% python3 -q
>>> import numpy as np
>>> np.set_printoptions(suppress=True, linewidth=100)
>>> tidy = lambda a: np.round(a, 2) + 0
>>> arr = np.load("sample5.npy")
>>> arr
array([[ 1.02, -2.  ,  0.  ],
       [-2.  , -1.98,  2.  ],
       [ 1.  , -2.  ,  0.02]])
>>> w, vecs = np.linalg.eig(arr)
>>> tidy(np.prod(w))
np.float64(-0.04)
>>> tidy(np.sort(np.linalg.eigvals(arr @ arr)))
array([0.  , 1.04, 3.92])
>>> vec = np.array([-3, 2, -2])
>>> target = arr @ vec
>>> b, lr = np.zeros(3), 1 / np.linalg.norm(arr, 2) ** 2
>>> for i in range(6):
...     b -= lr * arr.T @ (arr @ b - target)
...     if i % 1 == 0: print(i, round(np.linalg.norm(arr @ b - target), 2))
... 
0 2.93
1 1.23
2 0.52
3 0.22
4 0.09
5 0.04
>>> tidy(np.linalg.cond(arr))
np.float64(977.13)
>>> Uu, sigma, Vt = np.linalg.svd(arr)
>>> tidy(sigma)
array([3.73, 2.84, 0.  ])
>>> np.argmax(sigma[:-1] / (sigma[1:] + 1e-6)) + 1
np.int64(2)
>>> A2 = Uu[:, :2] @ np.diag(sigma[:2]) @ Vt[:2]
>>> tidy(np.abs(arr - A2).max())
np.float64(0.0)
>>> tidy(np.linalg.norm(arr - A2, 2)), tidy(sigma[2])
(np.float64(0.0), np.float64(0.0))
>>> tidy(np.linalg.norm(arr - A2) / np.linalg.norm(arr))
np.float64(0.0)
>>> tidy(A2)
array([[ 1.02, -2.  ,  0.  ],
       [-2.  , -1.98,  2.  ],
       [ 1.  , -2.  ,  0.02]])
>>> m1 = np.load("test0.npy")
>>> m1
array([[-1.59,  0.98, -4.58,  1.98, -3.29],
       [-1.58, -0.02, -4.07,  1.31, -4.15],
       [ 0.32,  1.34,  1.39,  3.19, -2.48],
       [-0.05,  1.35, -4.35,  1.99, -4.71],
       [-2.57,  2.47, -4.31,  0.3 , -3.99],
       [ 0.22,  2.49,  3.06,  1.94, -3.9 ],
       [ 1.39,  2.47,  2.98,  4.77, -2.51],
       [ 0.11,  2.95,  1.75,  4.08, -2.88],
       [-2.33, -3.66,  2.31,  1.2 , -3.09],
       [ 0.1 ,  2.45,  4.4 ,  4.58, -1.69]])
>>> C2 = np.cov(m1, rowvar=False)
>>> tidy(m1.std(axis=0))
array([1.25, 1.86, 3.5 , 1.46, 0.87])
>>> np.argwhere(np.triu(np.abs(np.corrcoef(m1.T)) > 0.8, 1))
array([[0, 3]])
>>> np.argsort(-m1.std(axis=0).round(6), kind="stable")
array([2, 1, 3, 0, 4])
>>> tidy(np.median(m1, axis=0))
array([ 0.02,  1.9 ,  1.57,  1.98, -3.19])
>>> C2.shape
(5, 5)
>>> tidy(np.linalg.norm(m1[6] - m1[2]))
np.float64(2.73)
>>> tidy(np.linalg.norm(m1, axis=1))
array([6.26, 6.16, 4.49, 6.85, 6.88, 5.88, 6.78, 6.06, 5.93, 7.01])
>>> tidy(m1[6] @ m1[2])
np.float64(29.34)
>>> tidy(np.linalg.norm(m1) ** 2 / np.linalg.norm(m1, 2) ** 2)
np.float64(1.97)
>>> tidy(np.linalg.norm(m1, 2))
np.float64(14.14)
>>> tidy(np.linalg.norm(m1, "nuc"))
np.float64(37.21)
>>> rng = np.random.default_rng(3734)
>>> A2 = m1 + rng.integers(-2, 3, (10, 2)) @ rng.integers(-2, 3, (2, 5))
>>> tidy(A2)
array([[-9.59,  2.98,  1.42,  3.98,  0.71],
       [ 2.42,  1.98, -6.07,  3.31, -4.15],
       [ 0.32, -4.66, -0.61, -2.81, -6.48],
       [-0.05, -4.65, -6.35, -4.01, -8.71],
       [-8.57,  5.47,  0.69,  3.3 ,  0.01],
       [ 0.22, -3.51,  1.06, -4.06, -7.9 ],
       [ 3.39,  0.47,  0.98,  2.77, -4.51],
       [ 0.11,  2.95,  1.75,  4.08, -2.88],
       [-0.33,  0.34,  2.31,  5.2 , -1.09],
       [-1.9 , -1.55,  4.4 ,  0.58, -3.69]])
>>> np.abs(A2 - m1).sum(axis=1)
array([22., 10., 18., 18., 21., 18., 10.,  0., 12., 12.])
>>> tidy(A2 - m1)
array([[-8.,  2.,  6.,  2.,  4.],
       [ 4.,  2., -2.,  2.,  0.],
       [ 0., -6., -2., -6., -4.],
       [ 0., -6., -2., -6., -4.],
       [-6.,  3.,  5.,  3.,  4.],
       [ 0., -6., -2., -6., -4.],
       [ 2., -2., -2., -2., -2.],
       [ 0.,  0.,  0.,  0.,  0.],
       [ 2.,  4.,  0.,  4.,  2.],
       [-2., -4.,  0., -4., -2.]])
>>> tidy(np.linalg.svd(A2 - m1, compute_uv=False))
array([21.28, 13.05,  0.  ,  0.  ,  0.  ])
>>> Xc = (A2 - A2.mean(axis=0)) / A2.std(axis=0)
>>> tidy(Xc.std(axis=0))
array([1., 1., 1., 1., 1.])
>>> b = np.linalg.lstsq(np.delete(Xc, 3, axis=1), Xc[:, 3])[0]
>>> np.abs(b).argmax()
np.int64(3)
>>> A = np.load("arr.npy")
>>> tidy(A)
array([[-1.13,  1.72, -0.54, -0.71, -0.7 ,  1.87],
       [ 1.26, -1.62,  0.56,  0.71,  0.82, -1.82],
       [ 1.59,  1.69,  0.15,  0.02,  1.65,  0.92],
       [ 1.93,  1.21,  0.31,  0.22,  1.87,  0.4 ],
       [-1.94,  0.67, -0.59, -0.67, -1.57,  1.23],
       [ 2.06, -0.34,  0.57,  0.62,  1.72, -0.99],
       [ 1.53, -1.34,  0.58,  0.72,  1.1 , -1.67],
       [-0.79, -2.16,  0.12,  0.3 , -1.04, -1.59],
       [-1.6 ,  1.25, -0.59, -0.72, -1.18,  1.62],
       [-0.98,  1.83, -0.52, -0.69, -0.54,  1.91],
       [-1.35, -1.9 , -0.06,  0.09, -1.48, -1.18],
       [-1.38,  1.5 , -0.57, -0.72, -0.95,  1.76]])
>>> # looks like rank 2
>>> np.abs(np.diag(np.linalg.qr(A)[1])) > 1e-9
array([ True,  True, False, False, False, False])
>>> np.unique(A.round(6), axis=0).shape
(12, 6)
>>> tidy(A @ np.linalg.pinv(A) @ A)
array([[-1.13,  1.72, -0.54, -0.71, -0.7 ,  1.87],
       [ 1.26, -1.62,  0.56,  0.71,  0.82, -1.82],
       [ 1.59,  1.69,  0.15,  0.02,  1.65,  0.92],
       [ 1.93,  1.21,  0.31,  0.22,  1.87,  0.4 ],
       [-1.94,  0.67, -0.59, -0.67, -1.57,  1.23],
       [ 2.06, -0.34,  0.57,  0.62,  1.72, -0.99],
       [ 1.53, -1.34,  0.58,  0.72,  1.1 , -1.67],
       [-0.79, -2.16,  0.12,  0.3 , -1.04, -1.59],
       [-1.6 ,  1.25, -0.59, -0.72, -1.18,  1.62],
       [-0.98,  1.83, -0.52, -0.69, -0.54,  1.91],
       [-1.35, -1.9 , -0.06,  0.09, -1.48, -1.18],
       [-1.38,  1.5 , -0.57, -0.72, -0.95,  1.76]])
>>> np.allclose(A[:-1].T @ np.linalg.lstsq(A[:-1].T, A[-1])[0], A[-1])
True
>>> np.count_nonzero(A)
np.int64(72)
>>> tidy(np.linalg.svd(A, compute_uv=False))
array([8.35, 6.18, 0.  , 0.  , 0.  , 0.  ])
>>> np.unravel_index(np.abs(A).argmax(), A.shape)
(np.int64(7), np.int64(1))
>>> A.shape
(12, 6)
>>> tidy(A.sum(axis=0))
array([-0.81,  2.53, -0.58, -0.81, -0.29,  2.45])
>>> np.linalg.matrix_rank(A)
np.int64(2)
>>> tidy(np.linalg.norm(A))
np.float64(10.39)
>>> tidy(A.sum(axis=1))
array([ 0.51, -0.08,  6.03,  5.94, -2.87,  3.64,  0.92, -5.16, -1.23,  1.02, -5.87, -0.35])
>>> rk = np.linalg.matrix_rank(A)
>>> rk
np.int64(2)
>>> N = np.linalg.svd(A)[2][rk:].T
>>> [int(np.linalg.matrix_rank(np.delete(A, i, axis=0))) for i in range(12)]
[2, 2, 2, 2, 2, 2, 2, 2, 2, 2, 2, 2]
>>> N.shape
(6, 4)
>>> [int(np.linalg.matrix_rank(A[:i])) for i in range(1, len(A) + 1)]
[1, 2, 2, 2, 2, 2, 2, 2, 2, 2, 2, 2]
